% ipython --no-banner

In [1]: import numpy as np

In [2]: import numpy.linalg as la

In [3]: np.set_printoptions(precision=2, suppress=True, linewidth=120)

In [4]: J = np.load("a.npy")

In [5]: J
Out[5]: 
array([[ 0.99, -0.05,  0.03, -0.02, -0.06, -0.03,  0.03, -0.04, -0.02, -0.04],
       [-0.05,  0.59,  0.23, -0.14, -0.5 , -0.23,  0.23, -0.32, -0.14, -0.32],
       [ 0.03,  0.23,  0.87,  0.08,  0.28,  0.13, -0.13,  0.18,  0.08,  0.18],
       [-0.02, -0.14,  0.08,  0.95, -0.17, -0.08,  0.08, -0.11, -0.05, -0.11],
       [-0.06, -0.5 ,  0.28, -0.17,  0.39, -0.28,  0.28, -0.39, -0.17, -0.39],
       [-0.03, -0.23,  0.13, -0.08, -0.28,  0.87,  0.13, -0.18, -0.08, -0.18],
       [ 0.03,  0.23, -0.13,  0.08,  0.28,  0.13,  0.87,  0.18,  0.08,  0.18],
       [-0.04, -0.32,  0.18, -0.11, -0.39, -0.18,  0.18,  0.75, -0.11, -0.25],
       [-0.02, -0.14,  0.08, -0.05, -0.17, -0.08,  0.08, -0.11,  0.95, -0.11],
       [-0.04, -0.32,  0.18, -0.11, -0.39, -0.18,  0.18, -0.25, -0.11,  0.75]])

In [6]: [round(float(la.det(J[:i, :i])), 2) + 0 for i in range(1, 11)]
Out[6]: [0.99, 0.58, 0.46, 0.41, -0.2, -0.33, -0.46, -0.71, -0.75, -1.0]

In [7]: round(float(la.eigvalsh(J).min()), 2)
Out[7]: -1.0

In [8]: vals, vecs = la.eigh(J)

In [9]: vec = np.array([0, -3, 1, 3, 1, 0, 2, 1, 2, -3])

In [10]: vecs * np.maximum(vals, 0) @ vecs.T
Out[10]: 
array([[ 1.  , -0.02,  0.01, -0.01, -0.03, -0.01,  0.01, -0.02, -0.01, -0.02],
       [-0.02,  0.79,  0.11, -0.07, -0.25, -0.11,  0.11, -0.16, -0.07, -0.16],
       [ 0.01,  0.11,  0.94,  0.04,  0.14,  0.06, -0.06,  0.09,  0.04,  0.09],
       [-0.01, -0.07,  0.04,  0.98, -0.08, -0.04,  0.04, -0.05, -0.02, -0.05],
       [-0.03, -0.25,  0.14, -0.08,  0.69, -0.14,  0.14, -0.2 , -0.08, -0.2 ],
       [-0.01, -0.11,  0.06, -0.04, -0.14,  0.94,  0.06, -0.09, -0.04, -0.09],
       [ 0.01,  0.11, -0.06,  0.04,  0.14,  0.06,  0.94,  0.09,  0.04,  0.09],
       [-0.02, -0.16,  0.09, -0.05, -0.2 , -0.09,  0.09,  0.88, -0.05, -0.12],
       [-0.01, -0.07,  0.04, -0.02, -0.08, -0.04,  0.04, -0.05,  0.98, -0.05],
       [-0.02, -0.16,  0.09, -0.05, -0.2 , -0.09,  0.09, -0.12, -0.05,  0.88]])

In [11]: round(float(np.abs(J).sum(axis=1).max()), 2), round(float(np.abs(vals).max()), 2)
Out[11]: (2.9, 1.0)

In [12]: np.round(vec @ J @ vec, 2)
Out[12]: np.float64(33.43)

In [13]: vals, vecs = la.eigh(J)

In [14]: vals.sum(), round(np.trace(J), 2)
Out[14]: (np.float64(8.0), np.float64(8.0))

In [15]: vals
Out[15]: array([-1.,  1.,  1.,  1.,  1.,  1.,  1.,  1.,  1.,  1.])

In [16]: la.eigvalsh(J + 4 * np.eye(10))
Out[16]: array([3., 5., 5., 5., 5., 5., 5., 5., 5., 5.])

In [17]: round(float(J[:, 7] @ J[:, 4]), 2)
Out[17]: -0.0

In [18]: la.norm(J, axis=0)
Out[18]: array([1., 1., 1., 1., 1., 1., 1., 1., 1., 1.])

In [19]: la.pinv(J)
Out[19]: 
array([[ 0.99, -0.05,  0.03, -0.02, -0.06, -0.03,  0.03, -0.04, -0.02, -0.04],
       [-0.05,  0.59,  0.23, -0.14, -0.5 , -0.23,  0.23, -0.32, -0.14, -0.32],
       [ 0.03,  0.23,  0.87,  0.08,  0.28,  0.13, -0.13,  0.18,  0.08,  0.18],
       [-0.02, -0.14,  0.08,  0.95, -0.17, -0.08,  0.08, -0.11, -0.05, -0.11],
       [-0.06, -0.5 ,  0.28, -0.17,  0.39, -0.28,  0.28, -0.39, -0.17, -0.39],
       [-0.03, -0.23,  0.13, -0.08, -0.28,  0.87,  0.13, -0.18, -0.08, -0.18],
       [ 0.03,  0.23, -0.13,  0.08,  0.28,  0.13,  0.87,  0.18,  0.08,  0.18],
       [-0.04, -0.32,  0.18, -0.11, -0.39, -0.18,  0.18,  0.75, -0.11, -0.25],
       [-0.02, -0.14,  0.08, -0.05, -0.17, -0.08,  0.08, -0.11,  0.95, -0.11],
       [-0.04, -0.32,  0.18, -0.11, -0.39, -0.18,  0.18, -0.25, -0.11,  0.75]])

In [20]: (J + J.T) / 2
Out[20]: 
array([[ 0.99, -0.05,  0.03, -0.02, -0.06, -0.03,  0.03, -0.04, -0.02, -0.04],
       [-0.05,  0.59,  0.23, -0.14, -0.5 , -0.23,  0.23, -0.32, -0.14, -0.32],
       [ 0.03,  0.23,  0.87,  0.08,  0.28,  0.13, -0.13,  0.18,  0.08,  0.18],
       [-0.02, -0.14,  0.08,  0.95, -0.17, -0.08,  0.08, -0.11, -0.05, -0.11],
       [-0.06, -0.5 ,  0.28, -0.17,  0.39, -0.28,  0.28, -0.39, -0.17, -0.39],
       [-0.03, -0.23,  0.13, -0.08, -0.28,  0.87,  0.13, -0.18, -0.08, -0.18],
       [ 0.03,  0.23, -0.13,  0.08,  0.28,  0.13,  0.87,  0.18,  0.08,  0.18],
       [-0.04, -0.32,  0.18, -0.11, -0.39, -0.18,  0.18,  0.75, -0.11, -0.25],
       [-0.02, -0.14,  0.08, -0.05, -0.17, -0.08,  0.08, -0.11,  0.95, -0.11],
       [-0.04, -0.32,  0.18, -0.11, -0.39, -0.18,  0.18, -0.25, -0.11,  0.75]])

In [21]: np.round(la.matrix_power(J, 2), 2) + 0
Out[21]: 
array([[1., 0., 0., 0., 0., 0., 0., 0., 0., 0.],
       [0., 1., 0., 0., 0., 0., 0., 0., 0., 0.],
       [0., 0., 1., 0., 0., 0., 0., 0., 0., 0.],
       [0., 0., 0., 1., 0., 0., 0., 0., 0., 0.],
       [0., 0., 0., 0., 1., 0., 0., 0., 0., 0.],
       [0., 0., 0., 0., 0., 1., 0., 0., 0., 0.],
       [0., 0., 0., 0., 0., 0., 1., 0., 0., 0.],
       [0., 0., 0., 0., 0., 0., 0., 1., 0., 0.],
       [0., 0., 0., 0., 0., 0., 0., 0., 1., 0.],
       [0., 0., 0., 0., 0., 0., 0., 0., 0., 1.]])

In [22]: np.allclose(J, J.T)
Out[22]: True

In [23]: M = np.load("test10.npy")

In [24]: M
Out[24]: 
array([[-2.95,  0.  ,  3.  , -2.  ,  0.  ],
       [ 3.  ,  2.05,  2.  ,  3.  , -3.  ],
       [ 0.  , -1.  ,  1.05,  0.  ,  0.  ],
       [ 2.  , -3.  , -3.  ,  2.05,  1.  ],
       [-3.  ,  0.  ,  3.  , -2.  ,  0.05]])

In [25]: O = M.astype(float).copy()

In [26]: for j in range(5):
    ...:     O[:, j] -= O[:, :j] @ (O[:, :j].T @ O[:, j])
    ...:     O[:, j] /= la.norm(O[:, j])
    ...: 

In [27]: np.round(O.T @ O, 2) + 0
Out[27]: 
array([[1., 0., 0., 0., 0.],
       [0., 1., 0., 0., 0.],
       [0., 0., 1., 0., 0.],
       [0., 0., 0., 1., 0.],
       [0., 0., 0., 0., 1.]])

In [28]: np.round(O.T @ M, 2) + 0
Out[28]: 
array([[ 5.54,  0.03, -3.22,  4.51, -1.29],
       [ 0.  ,  3.77,  3.22, -0.03, -2.42],
       [ 0.  ,  0.  ,  3.37,  0.74, -1.55],
       [ 0.  ,  0.  ,  0.  ,  0.55, -0.3 ],
       [ 0.  ,  0.  ,  0.  ,  0.  ,  0.04]])
